In [1]: import numpy as np

In [2]: import numpy.linalg as la

In [3]: np.set_printoptions(precision=2, suppress=True, linewidth=120, sign=" ")

In [4]: rng = np.random.default_rng(549332)

In [5]: th = np.sort(rng.uniform(-2, 2, 16))

In [6]: X = np.c_[th, th ** 2, th ** 3] @ np.array([[1, 1, 0], [1, 0, 1], [3, 0, 2]])

In [7]: X
Out[7]: 
array([[-15.43,  -1.78,  -8.05],
       [ -9.81,  -1.52,  -4.75],
       [ -3.28,  -1.03,  -1.14],
       [ -1.97,  -0.85,  -0.51],
       [ -0.82,  -0.58,  -0.05],
       [ -0.35,  -0.35,   0.04],
       [ -0.23,  -0.24,   0.03],
       [  0.34,   0.24,   0.08],
       [  0.37,   0.25,   0.1 ],
       [  0.66,   0.37,   0.24],
       [  0.76,   0.4 ,   0.29],
       [  1.24,   0.53,   0.57],
       [  6.38,   1.11,   3.93],
       [  7.5 ,   1.18,   4.68],
       [ 10.57,   1.35,   6.76],
       [ 21.46,   1.77,  14.17]])

In [8]: vec = np.array([0, -2, 2])

In [9]: rhs = X @ vec

In [10]: np.round(la.solve(X.T @ X, X.T @ rhs), 2) + 0
Out[10]: array([ 0., -2.,  2.])

In [11]: rhs = rhs + 0.1 * rng.normal(size=16)

In [12]: rhs
Out[12]: 
array([-12.35,  -6.26,  -0.37,   0.8 ,   1.13,   0.74,   0.46,  -0.34,  -0.18,  -0.25,  -0.2 ,   0.11,   5.34,   7.14,
        10.89,  24.82])

In [13]: beta, *_ = la.lstsq(X, rhs)

In [14]: round(la.norm(rhs - X @ beta), 2)
Out[14]: np.float64(0.45)

In [15]: np.round(X.T @ (rhs - X @ beta), 2) + 0
Out[15]: array([ 0.,  0.,  0.])

In [16]: beta.round()
Out[16]: array([-0., -2.,  2.])

In [17]: beta
Out[17]: array([-0.08, -1.91,  2.11])

In [18]: out = np.c_[X[:, :1] @ np.array([[3]]), np.array([3, -2, 3, -3, -3, 2, -2, -2, 2, 0, -2, 0, 1, -1, -1, -1])]

In [19]: out
Out[19]: 
array([[-46.28,   3.  ],
       [-29.44,  -2.  ],
       [ -9.84,   3.  ],
       [ -5.92,  -3.  ],
       [ -2.45,  -3.  ],
       [ -1.05,   2.  ],
       [ -0.68,  -2.  ],
       [  1.02,  -2.  ],
       [  1.1 ,   2.  ],
       [  1.99,   0.  ],
       [  2.27,  -2.  ],
       [  3.72,   0.  ],
       [ 19.15,   1.  ],
       [ 22.5 ,  -1.  ],
       [ 31.72,  -1.  ],
       [ 64.37,  -1.  ]])

In [20]: la.norm(la.qr(X)[0].T @ out, axis=0) ** 2 / ((out ** 2).sum(axis=0) + 1e-12)
Out[20]: array([ 1.  ,  0.09])

In [21]: np.round(la.norm(out - X @ la.lstsq(X, out)[0], axis=0), 2) + 0
Out[21]: array([ 0.  ,  7.62])

In [22]: np.round(la.lstsq(X, out[:, 0])[0], 2) + 0
Out[22]: array([ 3.,  0.,  0.])

In [23]: gram = np.cov(X, rowvar=False)

In [24]: np.argwhere(np.triu(np.abs(np.corrcoef(X.T)) > 0.8, 1))
Out[24]: 
array([[ 0,  1],
       [ 0,  2],
       [ 1,  2]])

In [25]: np.median(X, axis=0)
Out[25]: array([ 0.35,  0.25,  0.09])

In [26]: la.eigvalsh(gram)[::-1]
Out[26]: array([ 91.32,   0.33,   0.04])

In [27]: gram.shape
Out[27]: (3, 3)

In [28]: np.corrcoef(X.T)
Out[28]: 
array([[ 1.  ,  0.92,  0.99],
       [ 0.92,  1.  ,  0.89],
       [ 0.99,  0.89,  1.  ]])

In [29]: E = np.diag(20 * np.array([3, 2, 1, 2])) + np.array([[-2, 1, 2, -2], [2, 1, 0, -1], [-1, 1, -2, 2], [0, -2, 1, -1]])

In [30]: E
Out[30]: 
array([[58,  1,  2, -2],
       [ 2, 41,  0, -1],
       [-1,  1, 18,  2],
       [ 0, -2,  1, 39]])

In [31]: P = np.triu(np.array([[1, 0, 3, 2], [0, 2, 2, 3], [3, 0, 1, 1], [3, 0, 2, 1]]), 1) + np.eye(4)

In [32]: out = P @ E @ la.inv(P)

In [33]: P @ E - E @ P
Out[33]: 
array([[  -3.,   -1., -120.,  -37.],
       [  -2.,   -4.,  -49.,   -6.],
       [   0.,   -2.,    2.,   20.],
       [   0.,    0.,    4.,    5.]])

In [34]: la.matrix_rank(out)
Out[34]: np.int64(4)

In [35]: out
Out[35]: 
array([[  55.,    0., -107.,   79.],
       [   0.,   37.,  -35.,   44.],
       [  -1.,   -1.,   24.,   22.],
       [   0.,   -2.,    5.,   40.]])

In [36]: np.trace(out), np.trace(E)
Out[36]: (np.float64(156.0), np.int64(156))

In [37]: A = np.load("arr.npy")

In [38]: A
Out[38]: 
array([[ 0.,  0., -2., -2.],
       [ 0.,  0.,  0.,  0.],
       [-2.,  0.,  0.,  0.],
       [-2.,  0.,  0.,  0.]])

In [39]: # row 3 repeats row 2

In [40]: def softmax(z):
    ...:     e = np.exp(z - z.max(axis=-1, keepdims=True))
    ...:     return e / e.sum(axis=-1, keepdims=True)
    ...: 

In [41]: softmax(A[3] + -2)
Out[41]: array([ 0.04,  0.32,  0.32,  0.32])

In [42]: np.round(softmax(10 * A[3]), 2) + 0
Out[42]: array([ 0.  ,  0.33,  0.33,  0.33])

In [43]: softmax(A).sum(axis=1)
Out[43]: array([ 1.,  1.,  1.,  1.])

In [44]: softmax(A[3])
Out[44]: array([ 0.04,  0.32,  0.32,  0.32])

In [45]: att = A @ A.T / np.sqrt(4)

In [46]: softmax(att)[3] @ A
Out[46]: array([-1.76,  0.  , -0.12, -0.12])

In [47]: softmax(att)
Out[47]: 
array([[ 0.95,  0.02,  0.02,  0.02],
       [ 0.25,  0.25,  0.25,  0.25],
       [ 0.06,  0.06,  0.44,  0.44],
       [ 0.06,  0.06,  0.44,  0.44]])

In [48]: arr = np.load("dump.npy")

In [49]: arr
Out[49]: 
array([[ 3.3, -2. ,  4. ],
       [ 1. , -0.7,  2. ],
       [ 3. , -2. ,  4.3]])

In [50]: O, r_ = la.qr(arr)

In [51]: np.abs(np.diag(r_))
Out[51]: array([ 4.57,  0.15,  0.39])

In [52]: r_
Out[52]: 
array([[-4.57,  2.91, -6.15],
       [ 0.  ,  0.15, -0.73],
       [ 0.  ,  0.  , -0.39]])

In [53]: round(abs(r_[0, 0]), 2), round(float(la.norm(arr[:, 0])), 2)
Out[53]: (np.float64(4.57), 4.57)

In [54]: O
Out[54]: 
array([[-0.72,  0.68, -0.15],
       [-0.22, -0.42, -0.88],
       [-0.66, -0.6 ,  0.45]])

In [55]: O.shape, r_.shape
Out[55]: ((3, 3), (3, 3))

In [56]: np.round(O.T @ O, 2) + 0
Out[56]: 
array([[ 1.,  0.,  0.],
       [ 0.,  1.,  0.],
       [ 0.,  0.,  1.]])

In [57]: round(np.trace(O @ O.T), 2)
Out[57]: np.float64(3.0)

In [58]: th = np.deg2rad(45)

In [59]: F = np.eye(4)

In [60]: F[np.ix_([1, 3], [1, 3])] = [[np.cos(th), -np.sin(th)], [np.sin(th), np.cos(th)]]

In [61]: F
Out[61]: 
array([[ 1.  ,  0.  ,  0.  ,  0.  ],
       [ 0.  ,  0.71,  0.  , -0.71],
       [ 0.  ,  0.  ,  1.  ,  0.  ],
       [ 0.  ,  0.71,  0.  ,  0.71]])

In [62]: la.norm(F, axis=0)
Out[62]: array([ 1.,  1.,  1.,  1.])

In [63]: la.svd(F, compute_uv=False)
Out[63]: array([ 1.,  1.,  1.,  1.])

In [64]: np.round(F.T @ F, 2) + 0
Out[64]: 
array([[ 1.,  0.,  0.,  0.],
       [ 0.,  1.,  0.,  0.],
       [ 0.,  0.,  1.,  0.],
       [ 0.,  0.,  0.,  1.]])

In [65]: np.round(F @ F.T, 2) + 0
Out[65]: 
array([[ 1.,  0.,  0.,  0.],
       [ 0.,  1.,  0.,  0.],
       [ 0.,  0.,  1.,  0.],
       [ 0.,  0.,  0.,  1.]])

In [66]: np.einsum("ij,ji->", F, F)
Out[66]: np.float64(2.0)

In [67]: np.round(la.det(2 * F), 2), round(float(la.det(F)), 2)
Out[67]: (np.float64(16.0), 1.0)

In [68]: round(float(np.einsum("ii->", F)), 2)
Out[68]: 3.41

In [69]: np.poly(F)
Out[69]: array([ 1.  , -3.41,  4.83, -3.41,  1.  ])

In [70]: la.eigvals(F)
Out[70]: array([ 0.71+0.71j,  0.71-0.71j,  1.  +0.j  ,  1.  +0.j  ])

In [71]: np.kron(np.eye(2, dtype=int), F)
Out[71]: 
array([[ 1.  ,  0.  ,  0.  ,  0.  ,  0.  ,  0.  ,  0.  ,  0.  ],
       [ 0.  ,  0.71,  0.  , -0.71,  0.  ,  0.  ,  0.  , -0.  ],
       [ 0.  ,  0.  ,  1.  ,  0.  ,  0.  ,  0.  ,  0.  ,  0.  ],
       [ 0.  ,  0.71,  0.  ,  0.71,  0.  ,  0.  ,  0.  ,  0.  ],
       [ 0.  ,  0.  ,  0.  ,  0.  ,  1.  ,  0.  ,  0.  ,  0.  ],
       [ 0.  ,  0.  ,  0.  , -0.  ,  0.  ,  0.71,  0.  , -0.71],
       [ 0.  ,  0.  ,  0.  ,  0.  ,  0.  ,  0.  ,  1.  ,  0.  ],
       [ 0.  ,  0.  ,  0.  ,  0.  ,  0.  ,  0.71,  0.  ,  0.71]])
